In [1]: import numpy as np

In [2]: import numpy.linalg as la

In [3]: np.set_printoptions(precision=2, suppress=True, linewidth=160)

In [4]: K = np.load("run0.npy")

In [5]: K
Out[5]: 
array([[  4.52,  15.53,  11.23,  -3.52],
       [  4.37,  10.97,  15.67,   3.85],
       [  2.65,  15.09,  -0.6 , -12.84],
       [ -4.46, -11.81, -15.25,  -2.82],
       [ -4.06,  -8.67, -16.39,  -6.31],
       [ -3.9 , -16.55,  -5.87,   8.74],
       [ -2.86,  -2.32, -16.1 , -11.28],
       [ -2.35,  -0.08, -15.41, -12.54],
       [ -4.18, -16.47,  -7.79,   7.1 ],
       [  3.27,  16.05,   2.31, -11.24],
       [  3.95,  16.56,   6.18,  -8.49],
       [ -3.87,  -7.48, -16.55,  -7.43],
       [  4.59,  13.95,  13.57,  -0.32],
       [ -1.79,   2.18, -14.41, -13.58],
       [  2.71,  15.2 ,  -0.33, -12.71],
       [  0.69,  -6.15,  11.94,  14.8 ],
       [  2.58,  14.96,  -0.91, -12.98],
       [ -4.29, -10.34, -15.93,  -4.57],
       [ -0.43,   7.04, -11.25, -14.96]])

In [6]: U, s, vt = la.svd(K)

In [7]: np.argmax(s[:-1] / (s[1:] + 1e-6)) + 1
Out[7]: np.int64(2)

In [8]: B = U[:, :2] @ np.diag(s[:2]) @ vt[:2]

In [9]: la.matrix_rank(B)
Out[9]: np.int64(2)

In [10]: round(la.norm(K - B, 2), 2), round(s[2], 2)
Out[10]: (np.float64(0.0), np.float64(0.0))

In [11]: round(np.abs(K - B).max(), 2)
Out[11]: np.float64(0.0)

In [12]: z = K[:, 3] > np.median(K[:, 3])

In [13]: u = K[z].mean(axis=0) - K[~z].mean(axis=0)

In [14]: np.argsort(-np.abs(u).round(6), kind="stable")
Out[14]: array([3, 1, 2, 0])

In [15]: feats = np.loadtxt("dump.csv", delimiter=",")

In [16]: feats
Out[16]: 
array([[ 30., -25.,   0.,   5.,  15.],
       [-25.,  30.,   0.,  -5., -15.],
       [  0.,   0.,   5.,   0.,   0.],
       [  5.,  -5.,   0.,   6.,   3.],
       [ 15., -15.,   0.,   3.,  14.]])

In [17]: B = feats / la.norm(feats, axis=1, keepdims=True)

In [18]: C2 = B @ B.T

In [19]: np.round(np.degrees(np.arccos(np.clip(C2[0, 4], -1, 1))), 2)
Out[19]: np.float64(13.14)

In [20]: (C2 - 2 * np.eye(5)).round(6).argmax(axis=1)
Out[20]: array([4, 2, 0, 0, 0])

In [21]: C2[0]
Out[21]: array([ 1.  , -0.99,  0.  ,  0.85,  0.97])

In [22]: C2
Out[22]: 
array([[ 1.  , -0.99,  0.  ,  0.85,  0.97],
       [-0.99,  1.  ,  0.  , -0.85, -0.97],
       [ 0.  ,  0.  ,  1.  ,  0.  ,  0.  ],
       [ 0.85, -0.85,  0.  ,  1.  ,  0.84],
       [ 0.97, -0.97,  0.  ,  0.84,  1.  ]])

In [23]: la.norm(B, axis=1)
Out[23]: array([1., 1., 1., 1., 1.])

In [24]: (np.abs(C2) > 0.9).astype(int)
Out[24]: 
array([[1, 1, 0, 0, 1],
       [1, 1, 0, 0, 1],
       [0, 0, 1, 0, 0],
       [0, 0, 0, 1, 0],
       [1, 1, 0, 0, 1]])

In [25]: np.argwhere(np.triu(np.abs(C2) > 0.95, 1))
Out[25]: 
array([[0, 1],
       [0, 4],
       [1, 4]])
